$ python -q
>>> import numpy as np
>>> np.set_printoptions(suppress=True, linewidth=140)
>>> E = np.loadtxt("m.csv", delimiter=",")
>>> E
array([[ -5.698, -10.906,   9.189,   2.463],
       [ -5.609,  -9.364,   9.405,   3.859],
       [ -7.231,  -9.087,   8.555,   2.599],
       [ -5.552,  -8.965,   9.262,   2.971],
       [ -7.915,  -9.265,   8.138,   3.961],
       [ -6.722, -10.808,   9.118,   3.242],
       [ -5.883,  -8.572,   7.628,   3.514],
       [ -6.007,  -9.818,   8.892,   1.421],
       [ -6.884,  -8.462,   7.575,   3.513],
       [ -6.15 ,  -9.666,   8.891,   3.82 ],
       [ -7.46 ,  -9.548,   8.61 ,   2.904]])
>>> P = E @ np.linalg.solve(E.T @ E, E.T)
>>> round(float(np.trace(P)), 3)
4.0
>>> np.round(P @ E[:, 0], 3)
array([-5.698, -5.609, -7.231, -5.552, -7.915, -6.722, -5.883, -6.007, -6.884, -6.15 , -7.46 ])
>>> Xs = (E - E.mean(axis=0)) / E.std(axis=0)
>>> np.argwhere(np.abs(Xs) > 2)
array([[7, 3]])
>>> np.round(Xs.std(axis=0), 3)
array([1., 1., 1., 1.])
>>> b = np.linalg.lstsq(np.delete(Xs, 0, axis=1), Xs[:, 0])[0]
>>> b.round(3)
array([ 0.328,  0.64 , -0.122])
>>> np.abs(b).argmax()
np.int64(1)
>>> Xs = E - E.mean(axis=0)
>>> V = np.linalg.svd(Xs)[2][:1]
>>> M2 = Xs - Xs @ V.T @ V
>>> np.round(np.diag(V.T @ V), 3)
array([0.231, 0.339, 0.25 , 0.179])
>>> round(float(np.linalg.norm(M2) / np.linalg.norm(Xs)), 3)
0.712
>>> np.linalg.norm(M2, axis=1).round(6).argmax()
np.int64(1)
>>> data = np.array([[1, -1, 1, -1, 1, -1, 1, -1],
...     [1, 1, -1, -1, -1, -1, 1, 1],
...     [1, 1, 1, 1, 1, 1, 1, 1]])
>>> M2 = data / np.sqrt((data ** 2).mean(axis=1, keepdims=True))
>>> np.linalg.matrix_rank(data - data.mean(axis=1, keepdims=True))
np.int64(2)
>>> U, sigma, Vt = np.linalg.svd(data, full_matrices=False)
>>> (sigma > 1e-8).sum()
np.int64(3)
>>> np.round(U.T @ U, 3) + 0
array([[1., 0., 0.],
       [0., 1., 0.],
       [0., 0., 1.]])
>>> np.round(Vt @ Vt.T, 3) + 0
array([[1., 0., 0.],
       [0., 1., 0.],
       [0., 0., 1.]])
>>> np.allclose(U * sigma @ Vt, data)
True
>>> W = np.array([[5, 8, 0, 7],
...     [1, 5, 1, 3],
...     [6, 5, 5, 8],
...     [5, 3, 9, 3],
...     [5, 2, 1, 5],
...     [1, 3, 9, 2],
...     [3, 0, 7, 8],
...     [4, 1, 9, 1]])
>>> b = np.array([9, 7, -4, -1])
>>> hid = np.maximum(data @ W + b, 0)
>>> np.linalg.matrix_rank(hid)
np.int64(3)
>>> hid
array([[17, 10,  0, 18],
       [ 5,  8,  0,  0],
       [39, 34, 37, 36]])
>>> (hid > 0).astype(int)
array([[1, 1, 0, 1],
       [1, 1, 0, 0],
       [1, 1, 1, 1]])
>>> Z = np.array([[-3, -9, -7], [9, -5, -3], [0, 5, -7], [5, 0, 2]])
>>> (hid @ Z).round(6).argmax(axis=1)
array([0, 0, 0])
>>> M2 = np.array([[-1, 2, 1],
...     [-1, -1, 0],
...     [2, -1, 0],
...     [0, -2, 2],
...     [-2, -1, -2],
...     [2, 0, -2],
...     [0, -2, 2],
...     [2, 1, -1]])
>>> np.linalg.matrix_rank(np.vstack([data, M2.T]))
np.int64(6)
>>> M2.T @ data.T
array([[-4, -2,  2],
       [ 0,  4, -4],
       [ 2,  4,  0]])
>>> np.einsum("ij,ij->i", data, data)
array([8, 8, 8])
>>> M2 = np.c_[E[:, :2] @ np.array([[-4, -5], [5, 3]]), np.array([7, 1, 6, 5, 3, 9, 4, 8, 8, 7, 9])]
>>> M2.round(3)
array([[-31.738,  -4.228,   7.   ],
       [-24.384,  -0.047,   1.   ],
       [-16.511,   8.894,   6.   ],
       [-22.617,   0.865,   5.   ],
       [-14.665,  11.78 ,   3.   ],
       [-27.152,   1.186,   9.   ],
       [-19.328,   3.699,   4.   ],
       [-25.062,   0.581,   8.   ],
       [-14.774,   9.034,   8.   ],
       [-23.73 ,   1.752,   7.   ],
       [-17.9  ,   8.656,   9.   ]])
>>> np.round(np.linalg.norm(np.linalg.qr(E)[0].T @ M2, axis=0) ** 2 / ((M2 ** 2).sum(axis=0) + 1e-12), 3)
array([1.   , 1.   , 0.926])
>>> np.round(np.linalg.norm(M2 - E @ np.linalg.lstsq(E, M2)[0], axis=0), 3) + 0
array([0.   , 0.   , 5.928])
>>> rng = np.random.default_rng(780346)
>>> z = rng.integers(0, 2, 7)
>>> K = (z[:, None] == z) * 4 + np.eye(7)
>>> K
array([[5., 0., 0., 0., 4., 0., 0.],
       [0., 5., 4., 4., 0., 4., 4.],
       [0., 4., 5., 4., 0., 4., 4.],
       [0., 4., 4., 5., 0., 4., 4.],
       [4., 0., 0., 0., 5., 0., 0.],
       [0., 4., 4., 4., 0., 5., 4.],
       [0., 4., 4., 4., 0., 4., 5.]])
>>> ev, V = np.linalg.eigh(K)
>>> ev.round(3)
array([ 1.,  1.,  1.,  1.,  1.,  9., 21.])
>>> np.round(V.T @ K @ V, 3) + 0
array([[ 1.,  0.,  0.,  0.,  0.,  0.,  0.],
       [ 0.,  1.,  0.,  0.,  0.,  0.,  0.],
       [ 0.,  0.,  1.,  0.,  0.,  0.,  0.],
       [ 0.,  0.,  0.,  1.,  0.,  0.,  0.],
       [ 0.,  0.,  0.,  0.,  1.,  0.,  0.],
       [ 0.,  0.,  0.,  0.,  0.,  9.,  0.],
       [ 0.,  0.,  0.,  0.,  0.,  0., 21.]])
>>> vec = np.array([3, 5, -4, -2, -7, 0, -3])
>>> y = K @ vec
>>> b, lr = np.zeros(7), 1 / np.linalg.norm(K, 2) ** 2
>>> for i in range(6):
...     b -= lr * K.T @ (K @ b - y)
...     if i % 2 == 0: print(i, round(np.linalg.norm(K @ b - y), 3))
... 
0 23.069
2 17.064
4 13.553
>>> np.round(np.linalg.cond(K), 3)
np.float64(21.0)
>>> U, sigma, Vt = np.linalg.svd(K, full_matrices=False)
>>> np.allclose(U * sigma @ Vt, K)
True
>>> round(float(np.sqrt((sigma ** 2).sum())), 3), np.round(np.linalg.norm(K), 3)
(22.956, np.float64(22.956))
>>> np.round(U.T @ K @ Vt.T, 3) + 0
array([[21.,  0.,  0.,  0.,  0.,  0.,  0.],
       [ 0.,  9.,  0.,  0.,  0.,  0.,  0.],
       [ 0.,  0.,  1.,  0.,  0.,  0.,  0.],
       [ 0.,  0.,  0.,  1.,  0.,  0.,  0.],
       [ 0.,  0.,  0.,  0.,  1.,  0.,  0.],
       [ 0.,  0.,  0.,  0.,  0.,  1.,  0.],
       [ 0.,  0.,  0.,  0.,  0.,  0.,  1.]])
>>> ev, V = np.linalg.eigh(K)
>>> vec = np.array([1, 1, 3, 3, 0, 1, 2])
>>> np.abs(K).sum(axis=1).max(), round(float(np.abs(ev).max()), 3)
(np.float64(21.0), 21.0)
>>> np.round(np.linalg.eigvalsh(K[1:, 1:]), 3)
array([ 1.,  1.,  1.,  1.,  5., 21.])
>>> np.round(V * np.maximum(ev, 0) @ V.T, 3)
array([[5., 0., 0., 0., 4., 0., 0.],
       [0., 5., 4., 4., 0., 4., 4.],
       [0., 4., 5., 4., 0., 4., 4.],
       [0., 4., 4., 5., 0., 4., 4.],
       [4., 0., 0., 0., 5., 0., 0.],
       [0., 4., 4., 4., 0., 5., 4.],
       [0., 4., 4., 4., 0., 4., 5.]])
>>> (np.sign(V[:, -1].round(6)) == np.sign(V[0, -1].round(6))).astype(int)
array([1, 0, 0, 0, 1, 0, 0])
>>> np.round(V * np.abs(ev) @ V.T, 3)
array([[5., 0., 0., 0., 4., 0., 0.],
       [0., 5., 4., 4., 0., 4., 4.],
       [0., 4., 5., 4., 0., 4., 4.],
       [0., 4., 4., 5., 0., 4., 4.],
       [4., 0., 0., 0., 5., 0., 0.],
       [0., 4., 4., 4., 0., 5., 4.],
       [0., 4., 4., 4., 0., 4., 5.]])
>>> M2 = K + rng.integers(-2, 3, (7, 2)) @ rng.integers(-2, 3, (2, 7))
>>> M2
array([[ 6.,  0., -1., -2.,  6.,  2.,  0.],
       [ 1.,  1., -1.,  6.,  2.,  4.,  4.],
       [ 2.,  4.,  3.,  0.,  4.,  8.,  4.],
       [-1.,  8.,  9.,  3., -2.,  4.,  4.],
       [ 4., -2., -2.,  2.,  5., -1.,  0.],
       [-2.,  4.,  6.,  8., -4.,  1.,  4.],
       [ 1.,  4.,  3.,  2.,  2.,  6.,  5.]])
>>> np.linalg.matrix_rank(M2 - K, tol=1e-8)
np.int64(2)
>>> M2 - K
array([[ 1.,  0., -1., -2.,  2.,  2.,  0.],
       [ 1., -4., -5.,  2.,  2.,  0.,  0.],
       [ 2.,  0., -2., -4.,  4.,  4.,  0.],
       [-1.,  4.,  5., -2., -2.,  0.,  0.],
       [ 0., -2., -2.,  2.,  0., -1.,  0.],
       [-2.,  0.,  2.,  4., -4., -4.,  0.],
       [ 1.,  0., -1., -2.,  2.,  2.,  0.]])
>>> np.round(np.linalg.svd(M2 - K, compute_uv=False), 3) + 0
array([12.39 ,  9.974,  0.   ,  0.   ,  0.   ,  0.   ,  0.   ])
>>> mat = np.array([[1.0, 0.0, 0.0, 0.0],
...     [0.0, 1.0, 0.0, 0.0],
...     [0.5, 0.0, 0.5, 0.0],
...     [0.5, 0.0, 0.0, 0.5]])
>>> # a transition matrix
>>> W = np.array([[7, 7], [4, 6], [-3, 7], [4, -4]])
>>> b = np.array([5, -3])
>>> hid = np.maximum(mat @ W + b, 0)
>>> np.linalg.matrix_rank(hid)
np.int64(2)
>>> (hid > 0).astype(int)
array([[1, 1],
       [1, 1],
       [1, 1],
       [1, 0]])
>>> hid
array([[12. ,  4. ],
       [ 9. ,  3. ],
       [ 7. ,  4. ],
       [10.5,  0. ]])
>>> Z = np.array([[7, 5], [-6, 8]])
>>> W @ Z
array([[  7,  91],
       [ -8,  68],
       [-63,  41],
       [ 52, -12]])
>>> hid @ Z
array([[60. , 92. ],
       [45. , 69. ],
       [25. , 67. ],
       [73.5, 52.5]])
>>> def softmax(z):
...     e = np.exp(z - z.max(axis=-1, keepdims=True))
...     return e / e.sum(axis=-1, keepdims=True)
... 
>>> np.round(softmax(hid[3]), 3) + 0
array([1., 0.])
>>> scores = hid @ hid.T / np.sqrt(2)
>>> softmax(scores).round(6).argmax(axis=1)
array([0, 0, 0, 0])
>>> np.round(softmax(scores)[3] @ hid, 3)
array([12.,  4.])
>>> ev, V = np.linalg.eig(mat)
>>> np.prod(ev)
np.float64(0.25)
>>> ev
array([0.5, 0.5, 1. , 1. ])
>>> U, sigma, Vt = np.linalg.svd(mat, full_matrices=False)
>>> np.round(sigma / sigma[0], 3)
array([1.   , 0.792, 0.396, 0.314])
>>> np.allclose(U * sigma @ Vt, mat)
True
>>> np.round(U.T @ U, 3) + 0
array([[1., 0., 0., 0.],
       [0., 1., 0., 0.],
       [0., 0., 1., 0.],
       [0., 0., 0., 1.]])
>>> np.abs(U[:, 0]).round(6).argmax()
np.int64(0)
>>> U.shape, sigma.shape, Vt.shape
((4, 4), (4,), (4, 4))
>>> J = np.loadtxt("data.csv", delimiter=",")
>>> J
array([[ 1.,  0.,  0.],
       [ 2.,  0., -1.],
       [-1.,  0.,  0.],
       [-1.,  0.,  0.],
       [ 0.,  0., -1.]])
>>> # looks like rank 2
>>> U, sigma, Vt = np.linalg.svd(J)
>>> sigma.round(3)
array([2.775, 1.139, 0.   ])
>>> M2 = U[:, :2] @ np.diag(sigma[:2]) @ Vt[:2]
>>> np.round(np.abs(J - M2).max(), 3)
np.float64(0.0)
>>> np.linalg.matrix_rank(J, rtol=0.05)
np.int64(2)
>>> np.linalg.matrix_rank(M2)
np.int64(2)
>>> M2 = np.array([[-9, -5], [2, -7], [0, 7]])
>>> M2.T @ J.T
array([[ -9., -18.,   9.,   9.,   0.],
       [ -5., -17.,   5.,   5.,  -7.]])
>>> J @ M2
array([[ -9.,  -5.],
       [-18., -17.],
       [  9.,   5.],
       [  9.,   5.],
       [  0.,  -7.]])
>>> np.einsum("ij->j", J)
array([ 1.,  0., -2.])
>>> np.linalg.matrix_rank(np.vstack([J, M2.T]))
np.int64(3)
>>> u, g = J[2], J[4]
>>> u @ g
np.float64(0.0)
>>> p = (u @ g) / (u @ u) * u
>>> (g - p) @ u
np.float64(0.0)
>>> U, sigma, Vt = np.linalg.svd(J)
>>> V = Vt[:(sigma > 1e-8).sum()]
>>> vec = J[0] + 5 * J[1] + rng.integers(2) * np.eye(3)[0]
>>> vec
array([12.,  0., -5.])
>>> np.linalg.matrix_rank(np.vstack([J, vec]))
np.int64(2)
>>> np.round(np.linalg.norm(vec - V.T @ V @ vec), 3)
np.float64(0.0)
>>> np.unique(J.round(6), axis=0).shape
(4, 3)
>>> np.allclose(J[:-1].T @ np.linalg.lstsq(J[:-1].T, J[-1])[0], J[-1])
True
>>> np.round(J @ np.linalg.pinv(J) @ J, 3) + 0
array([[ 1.,  0.,  0.],
       [ 2.,  0., -1.],
       [-1.,  0.,  0.],
       [-1.,  0.,  0.],
       [ 0.,  0., -1.]])
>>> np.linalg.lstsq(J[:-1].T, J[-1])[2]
np.int32(2)
>>> Q, _ = np.linalg.qr(np.array([[-0.8, 1.6, 0.1, -0.1, 0.5, 1.7, -1.2, 0.6],
...     [-0.3, 0.1, 1.1, -1.8, 0.5, 0.1, 0.6, -1.1],
...     [-0.1, 1.1, 1.1, -0.5, 0.9, 0.8, 1.3, 2.8],
...     [-1.3, -1.0, 0.0, 0.9, -0.7, -0.2, -0.2, -1.6],
...     [0.2, 1.1, -1.1, 0.4, -0.2, -0.9, 0.0, 0.2],
...     [-1.0, 1.2, -0.4, 1.7, 0.3, -0.6, 1.2, -0.1],
...     [-0.2, 0.5, -0.7, -1.1, -0.8, 0.3, -0.3, -0.5],
...     [1.1, -0.6, -0.7, 0.0, 0.0, -0.3, 0.7, 0.7]]))
>>> ev = np.array([4, 2, 3, -4, 2, -2, -5, -2])
>>> W0 = Q @ np.diag(ev) @ Q.T
>>> W0.round(3)
array([[ 0.022,  0.879,  0.843,  0.414,  0.325,  2.275,  0.154, -0.051],
       [ 0.879, -0.18 ,  0.95 ,  0.149, -1.399,  0.758, -2.036,  0.335],
       [ 0.843,  0.95 , -0.379, -1.523, -0.076, -1.09 , -0.668, -2.426],
       [ 0.414,  0.149, -1.523,  1.442, -0.751,  1.054, -0.021, -1.729],
       [ 0.325, -1.399, -0.076, -0.751, -0.358,  1.113,  1.307,  1.001],
       [ 2.275,  0.758, -1.09 ,  1.054,  1.113, -0.427,  0.724, -1.088],
       [ 0.154, -2.036, -0.668, -0.021,  1.307,  0.724, -2.506, -1.29 ],
       [-0.051,  0.335, -2.426, -1.729,  1.001, -1.088, -1.29 ,  0.386]])
>>> z = rng.permutation(8)
>>> z
array([4, 3, 5, 1, 2, 6, 7, 0])
>>> M2 = W0[z][:, z]
>>> np.round(np.sort(np.abs(np.linalg.eigvals(M2))), 3)
array([2., 2., 2., 2., 3., 4., 4., 5.])
>>> round(np.trace(M2), 3)
np.float64(-2.0)
